% ipython --no-banner

In [1]: import numpy as np

In [2]: np.set_printoptions(suppress=True, linewidth=160)

In [3]: rnd = lambda a: np.round(a, 1) + 0

In [4]: J = np.loadtxt("w.csv", delimiter=",")

In [5]: rnd(J)
Out[5]: 
array([[ 0.4,  0. ,  0.2, -0.3, -0.3],
       [ 0. ,  0. ,  0. ,  0. ,  0. ],
       [ 0.2,  0. ,  0.1, -0.2, -0.2],
       [-0.3,  0. , -0.2,  0.2,  0.2],
       [-0.3,  0. , -0.2,  0.2,  0.2]])

In [6]: # rank 1

In [7]: x0 = np.array([-1, 7, -3, 2, -3])

In [8]: rnd((x0 - J @ x0) @ (J @ x0))
Out[8]: np.float64(0.0)

In [9]: np.trace(J)
Out[9]: np.float64(1.0)

In [10]: rnd(J @ J @ x0)
Out[10]: array([-0.4,  0. , -0.2,  0.3,  0.3])

In [11]: rnd(np.linalg.eigvalsh(2 * J - np.eye(5)))
Out[11]: array([-1., -1., -1., -1.,  1.])

In [12]: rnd(J @ x0)
Out[12]: array([-0.4,  0. , -0.2,  0.3,  0.3])

In [13]: rnd(np.eye(5) - J)
Out[13]: 
array([[ 0.6,  0. , -0.2,  0.3,  0.3],
       [ 0. ,  1. ,  0. ,  0. ,  0. ],
       [-0.2,  0. ,  0.9,  0.2,  0.2],
       [ 0.3,  0. ,  0.2,  0.8, -0.2],
       [ 0.3,  0. ,  0.2, -0.2,  0.8]])

In [14]: U, s, Vh = np.linalg.svd(J)

In [15]: evecs = Vh[:(s > 1e-8).sum()]

In [16]: rng = np.random.default_rng(51856)

In [17]: x0 = J[1] + 2 * J[2] + rng.integers(2) * np.eye(5)[3]

In [18]: rnd(x0)
Out[18]: array([ 0.5,  0.1,  0.3,  0.6, -0.4])

In [19]: rnd(evecs.T @ evecs)
Out[19]: 
array([[ 0.4,  0. ,  0.2, -0.3, -0.3],
       [ 0. ,  0. ,  0. ,  0. ,  0. ],
       [ 0.2,  0. ,  0.1, -0.2, -0.2],
       [-0.3,  0. , -0.2,  0.2,  0.2],
       [-0.3,  0. , -0.2,  0.2,  0.2]])

In [20]: U, s, Vh = np.linalg.svd(J)

In [21]: np.argmax(s[:-1] / (s[1:] + 1e-6)) + 1
Out[21]: np.int64(1)

In [22]: rnd(s)
Out[22]: array([1., 0., 0., 0., 0.])

In [23]: A2 = U[:, :1] @ np.diag(s[:1]) @ Vh[:1]

In [24]: rnd(np.linalg.norm(J - A2, 2)), rnd(s[1])
Out[24]: (np.float64(0.0), np.float64(0.0))

In [25]: rnd(np.linalg.norm(J - A2) / np.linalg.norm(J))
Out[25]: np.float64(0.0)

In [26]: np.linalg.matrix_rank(J, rtol=0.05)
Out[26]: np.int64(1)
